In [1]: import numpy as np

In [2]: import numpy.linalg as la

In [3]: np.set_printoptions(precision=3, suppress=True, linewidth=160)

In [4]: def rd(a):
   ...:     return np.round(a, 3) + 0
   ...: 

In [5]: arr = np.vander(np.arange(9) - 4, 4, increasing=True)

In [6]: print(arr)
[[  1  -4  16 -64]
 [  1  -3   9 -27]
 [  1  -2   4  -8]
 [  1  -1   1  -1]
 [  1   0   0   0]
 [  1   1   1   1]
 [  1   2   4   8]
 [  1   3   9  27]
 [  1   4  16  64]]

In [7]: T = np.stack([arr, 4 * arr, arr[::-1]])

In [8]: print(T.sum(axis=0))
[[   6  -16   96 -256]
 [   6  -12   54 -108]
 [   6   -8   24  -32]
 [   6   -4    6   -4]
 [   6    0    0    0]
 [   6    4    6    4]
 [   6    8   24   32]
 [   6   12   54  108]
 [   6   16   96  256]]

In [9]: print(T.shape)
(3, 9, 4)

In [10]: print((T @ arr.T).shape)
(3, 9, 9)

In [11]: print(la.matrix_rank(T.reshape(3, -1)))
2

In [12]: print(rd(la.norm(T, axis=(1, 2))))
[102.747 410.989 102.747]

In [13]: print(np.einsum("bij,cij->bc", T, T))
[[ 10557  42228  -9123]
 [ 42228 168912 -36492]
 [ -9123 -36492  10557]]

In [14]: W0 = np.array([[1, 0, 0, 0, 0, 0, 0, 0],
    ...:     [-2, -2, 0, 0, 0, 0, 0, 0],
    ...:     [-4, 1, -4, 0, 0, 0, 0, 0],
    ...:     [4, -5, 5, 0, 0, 0, 0, 0],
    ...:     [-4, -2, -4, 5, -4, 0, 0, 0],
    ...:     [2, 2, -5, -3, 0, -3, 0, 0],
    ...:     [0, -4, -1, -4, 1, 3, 4, 0],
    ...:     [5, 0, -3, 1, -4, -1, 0, -4]])

In [15]: print(np.argsort(-la.norm(W0, axis=0).round(6), kind="stable")[:3])
[2 0 1]

In [16]: print(la.cond(W0) > 100)
True

In [17]: Y = W0 / la.norm(W0, axis=1, keepdims=True)

In [18]: C2 = Y @ Y.T

In [19]: print(rd(la.norm(Y, axis=1)))
[1. 1. 1. 1. 1. 1. 1. 1.]

In [20]: print(rd(np.degrees(np.arccos(np.clip(C2[7, 0], -1, 1)))))
52.675

In [21]: print(rd(C2[7]))
[ 0.606 -0.429 -0.169  0.075  0.18   0.425 -0.126  1.   ]

In [22]: print((C2 - 2 * np.eye(8)).round(6).argmax(axis=1))
[7 4 4 0 2 7 1 0]

In [23]: J = np.loadtxt("run8.csv", delimiter=",")

In [24]: print(J)
[[-2. -4.  4.  0. -4. -4.]
 [ 2.  4. -4.  0.  4.  4.]
 [ 1.  2. -2.  0.  2.  2.]]

In [25]: w1 = np.array([[2, -1, 2],
    ...:     [-2, -2, -1],
    ...:     [2, -1, 2],
    ...:     [-1, 2, 2],
    ...:     [2, 0, 2],
    ...:     [2, -2, -2]])

In [26]: c = np.array([-1, 2, 1])

In [27]: hid = np.maximum(J @ w1 + c, 0)

In [28]: print((hid > 0).astype(int))
[[0 1 1]
 [1 0 0]
 [1 0 0]]

In [29]: print(la.matrix_rank(hid))
2

In [30]: print(rd((hid > 0).mean(axis=0)))
[0.667 0.333 0.333]

In [31]: cent = np.array([[-1, -2], [-2, -2], [-2, -2]])

In [32]: print(w1 @ cent)
[[-4 -6]
 [ 8 10]
 [-4 -6]
 [-7 -6]
 [-6 -8]
 [ 6  4]]

In [33]: print((hid @ cent).round(6).argmax(axis=1))
[0 0 0]

In [34]: Uu, sv, VT = la.svd(J)

In [35]: V = VT[:(sv > 1e-8).sum()]

In [36]: rng = np.random.default_rng(139955)

In [37]: x0 = J[2] + -3 * J[1] + rng.integers(2) * np.eye(6)[2]

In [38]: print(x0)
[ -5. -10.  11.   0. -10. -10.]

In [39]: print(np.allclose(V.T @ V @ x0, x0))
False

In [40]: print(rd(la.norm(x0 - V.T @ V @ x0)))
0.874

In [41]: m1 = np.loadtxt("sample8.csv", delimiter=",")

In [42]: print(m1)
[[ 0.  -0.6  0.5  0.3]
 [ 1.1  0.6 -2.  -0.2]
 [-0.9 -1.6  2.5  0.2]]

In [43]: def softmax(z):
    ...:     e = np.exp(z - z.max(axis=-1, keepdims=True))
    ...:     return e / e.sum(axis=-1, keepdims=True)
    ...: 

In [44]: print(rd(softmax(10 * m1[2])))
[0. 0. 1. 0.]

In [45]: S = m1 @ m1.T / np.sqrt(4)

In [46]: print(rd(softmax(S)))
[[0.283 0.098 0.62 ]
 [0.029 0.969 0.002]
 [0.024 0.    0.976]]

In [47]: C2 = m1.T @ m1

In [48]: print(rd(la.svd(m1, compute_uv=False) ** 2))
[15.397  0.522  0.051]

In [49]: print(rd(np.diag(C2)))
[ 2.02  3.28 10.5   0.17]

In [50]: print(np.trace(C2), (m1 ** 2).sum())
15.97 15.97

In [51]: print(np.allclose(C2, C2.T))
True

In [52]: u, g = m1[2], m1[0]

In [53]: print(u @ u)
9.66

In [54]: print(u @ g)
2.27

In [55]: pr = (u @ g) / (u @ u) * u

In [56]: print(rd(pr))
[-0.211 -0.376  0.587  0.047]

In [57]: print(rd(g - pr))
[ 0.211 -0.224 -0.087  0.253]

In [58]: print(la.matrix_rank(np.outer(u, g)))
1

In [59]: print(rd(la.norm(u + g) ** 2 + la.norm(u - g) ** 2))
20.72

In [60]: print(np.outer(u, g))
[[-0.    0.54 -0.45 -0.27]
 [-0.    0.96 -0.8  -0.48]
 [ 0.   -1.5   1.25  0.75]
 [ 0.   -0.12  0.1   0.06]]

In [61]: E = np.loadtxt("block7.csv", delimiter=",")

In [62]: print(E)
[[ 1.131 -4.421 -1.29   4.131 -2.     3.421]
 [-3.405 -1.397 -2.802 -0.405 -2.     0.397]
 [ 2.65  -5.433 -0.783  5.65  -2.     4.433]
 [-0.559 -3.294 -1.853  2.441 -2.     2.294]
 [-7.687  1.458 -4.229 -4.687 -2.    -2.458]
 [ 3.425 -5.95  -0.525  6.425 -2.     4.95 ]
 [ 2.083 -5.055 -0.972  5.083 -2.     4.055]
 [ 1.319 -4.546 -1.227  4.319 -2.     3.546]
 [-0.761 -3.16  -1.92   2.239 -2.     2.16 ]
 [ 1.582 -4.722 -1.139  4.582 -2.     3.722]
 [-3.38  -1.413 -2.793 -0.38  -2.     0.413]
 [ 2.512 -5.341 -0.829  5.512 -2.     4.341]
 [-2.343 -2.105 -2.448  0.657 -2.     1.105]
 [ 1.47  -4.647 -1.177  4.47  -2.     3.647]
 [ 0.129 -3.752 -1.624  3.129 -2.     2.752]
 [-0.665 -3.224 -1.888  2.335 -2.     2.224]
 [-5.411 -0.059 -3.47  -2.411 -2.    -0.941]
 [ 4.348 -6.565 -0.217  7.348 -2.     5.565]
 [-4.162 -0.892 -3.054 -1.162 -2.    -0.108]
 [ 2.476 -5.317 -0.841  5.476 -2.     4.317]
 [-1.082 -2.945 -2.027  1.918 -2.     1.945]
 [ 0.303 -3.869 -1.566  3.303 -2.     2.869]
 [-2.58  -1.947 -2.527  0.42  -2.     0.947]
 [-4.096 -0.936 -3.032 -1.096 -2.    -0.064]
 [ 1.425 -4.617 -1.192  4.425 -2.     3.617]
 [-4.74  -0.507 -3.247 -1.74  -2.    -0.493]
 [-0.72  -3.187 -1.907  2.28  -2.     2.187]
 [-0.406 -3.396 -1.802  2.594 -2.     2.396]
 [-3.611 -1.259 -2.87  -0.611 -2.     0.259]
 [ 0.207 -3.805 -1.598  3.207 -2.     2.805]
 [-2.122 -2.252 -2.374  0.878 -2.     1.252]
 [-1.102 -2.932 -2.034  1.898 -2.     1.932]
 [ 2.941 -5.628 -0.686  5.941 -2.     4.628]]

In [63]: Uu, sv, VT = la.svd(E)

In [64]: print(np.argmax(sv[:-1] / (sv[1:] + 1e-6)) + 1)
2

In [65]: Y = Uu[:, :2] @ np.diag(sv[:2]) @ VT[:2]

In [66]: print(rd(la.norm(E - Y) / la.norm(E)))
0.0

In [67]: print(rd(la.norm(E - Y, 2)), rd(sv[2]))
0.002 0.002

In [68]: r = la.matrix_rank(E)

In [69]: print(r)
4

In [70]: null = la.svd(E)[2][r:].T

In [71]: print(null.shape)
(6, 2)

In [72]: M = np.load("out13.npy")

In [73]: print(M)
[[ 0.  4.  0.  0.  0.  0.]
 [ 4.  1.  4.  0.  0.  0.]
 [ 0.  4.  1.  4.  0.  0.]
 [ 0.  0.  4.  4.  4.  0.]
 [ 0.  0.  0.  4.  0.  4.]
 [ 0.  0.  0.  0.  4. -2.]]

In [74]: idx = rng.permutation(6)

In [75]: print(idx)
[1 0 2 3 5 4]

In [76]: Y = M[idx][:, idx]

In [77]: print(rd(la.det(Y)), rd(la.det(M[idx])))
-3584.0 -3584.0

In [78]: print(np.trace(Y))
4.0

In [79]: print(rd(np.sort(np.abs(la.eigvals(Y)))))
[1.191 1.91  4.999 5.544 6.295 9.032]

In [80]: data = np.loadtxt("m.csv", delimiter=",")

In [81]: print(data)
[[ 3.04   2.65  -0.162 -0.675 -2.243  1.238]
 [-1.883  0.242 -0.786  0.564 -1.159 -1.198]
 [-1.664  2.532  0.172 -0.129  0.273  1.688]
 [-0.034 -0.641  1.42  -0.451 -0.673  0.575]]

In [82]: Uu, sv, VT = la.svd(J, full_matrices=False)

In [83]: print(np.cumsum(sv ** 2) / np.sum(sv ** 2))
[1. 1. 1.]

In [84]: print(np.allclose(Uu * sv @ VT, J))
True

In [85]: print(rd(sv / sv[0]))
[1. 0. 0.]

In [86]: print(rd(Uu.T @ J @ VT.T))
[[12.369  0.     0.   ]
 [ 0.     0.     0.   ]
 [ 0.     0.     0.   ]]

In [87]: print(Uu.shape, sv.shape, VT.shape)
(3, 3) (3,) (3, 6)

In [88]: Uu, sv, VT = la.svd(data, full_matrices=False)

In [89]: print(rd(np.cumsum(sv ** 2) / np.sum(sv ** 2)))
[0.541 0.806 0.936 1.   ]

In [90]: print(rd(np.sqrt((sv ** 2).sum())), rd(la.norm(data)))
6.797 6.797

In [91]: print(rd(sv / sv[0]))
[1.    0.7   0.49  0.343]

In [92]: print(rd(sv))
[5.    3.5   2.45  1.715]

In [93]: print(np.allclose(Uu * sv @ VT, data))
True

In [94]: th = np.radians(180)

In [95]: r_ = np.eye(6)

In [96]: r_[1, 1] = r_[4, 4] = np.cos(th)

In [97]: r_[1, 4], r_[4, 1] = -np.sin(th), np.sin(th)

In [98]: print(rd(r_))
[[ 1.  0.  0.  0.  0.  0.]
 [ 0. -1.  0.  0.  0.  0.]
 [ 0.  0.  1.  0.  0.  0.]
 [ 0.  0.  0.  1.  0.  0.]
 [ 0.  0.  0.  0. -1.  0.]
 [ 0.  0.  0.  0.  0.  1.]]

In [99]: Y = data @ r_.T

In [100]: print(np.allclose(la.norm(data, axis=1), la.norm(Y, axis=1)))
True

In [101]: print(rd(Y))
[[ 3.04  -2.65  -0.162 -0.675  2.243  1.238]
 [-1.883 -0.242 -0.786  0.564  1.159 -1.198]
 [-1.664 -2.532  0.172 -0.129 -0.273  1.688]
 [-0.034  0.641  1.42  -0.451  0.673  0.575]]

In [102]: A = np.load("w.npy")

In [103]: print(rd(A))
[[-2.301  3.807 -0.388 -0.588 -1.215  0.099 -1.421 -0.874 -0.668]
 [-1.416 -1.102 -1.919 -0.654  0.517  1.955 -1.95   0.538  3.08 ]
 [-0.354 -0.275 -1.421  0.824  3.282  0.964 -1.325 -0.252 -2.929]
 [-0.885 -1.876  0.517 -3.034 -0.507 -2.227 -1.993  0.637 -1.274]
 [-0.177 -1.495  1.568 -0.519 -1.801  3.292 -0.294 -1.986 -1.376]
 [ 0.354 -0.573  1.322  3.249 -0.814 -1.168 -3.134 -0.446  0.443]
 [ 2.655  1.727  2.202 -1.699  1.67   0.996 -1.594  0.428  0.854]
 [ 1.593 -0.117 -1.738 -0.792  0.247 -1.282 -0.255 -4.057  0.759]
 [ 2.655  0.37  -2.608 -0.054 -2.339  0.662 -0.968  1.642 -1.211]]

In [104]: print(rd(softmax(A).sum(axis=1)))
[1. 1. 1. 1. 1. 1. 1. 1. 1.]

In [105]: print(rd(softmax(A[5])))
[0.041 0.016 0.109 0.747 0.013 0.009 0.001 0.019 0.045]

In [106]: print(rd(softmax(10 * A[5])))
[0. 0. 0. 1. 0. 0. 0. 0. 0.]

In [107]: S = A @ A.T / np.sqrt(9)

In [108]: print(softmax(S).round(6).argmax(axis=1))
[0 1 2 3 4 5 6 7 8]

In [109]: print(rd(softmax(S)))
[[0.998 0.    0.    0.    0.    0.    0.    0.    0.   ]
 [0.    0.998 0.    0.    0.    0.    0.    0.    0.   ]
 [0.    0.    0.998 0.    0.    0.    0.    0.    0.   ]
 [0.    0.    0.    0.998 0.    0.    0.    0.    0.   ]
 [0.    0.    0.    0.    0.998 0.    0.    0.    0.   ]
 [0.    0.    0.    0.    0.    0.998 0.    0.    0.   ]
 [0.    0.    0.    0.    0.    0.    0.998 0.    0.   ]
 [0.    0.    0.    0.    0.    0.    0.    0.998 0.   ]
 [0.    0.    0.    0.    0.    0.    0.    0.    0.998]]

In [110]: u = np.array([-5, -1])

In [111]: print(rd(np.polyval(u, A[0])))
[ 10.505 -20.036   0.941   1.942   5.076  -1.495   6.103   3.368   2.341]

In [112]: print(rd(np.convolve(A[0], u)))
[ 11.505 -16.735  -1.866   3.33    6.664   0.72    7.004   5.789   4.214   0.668]
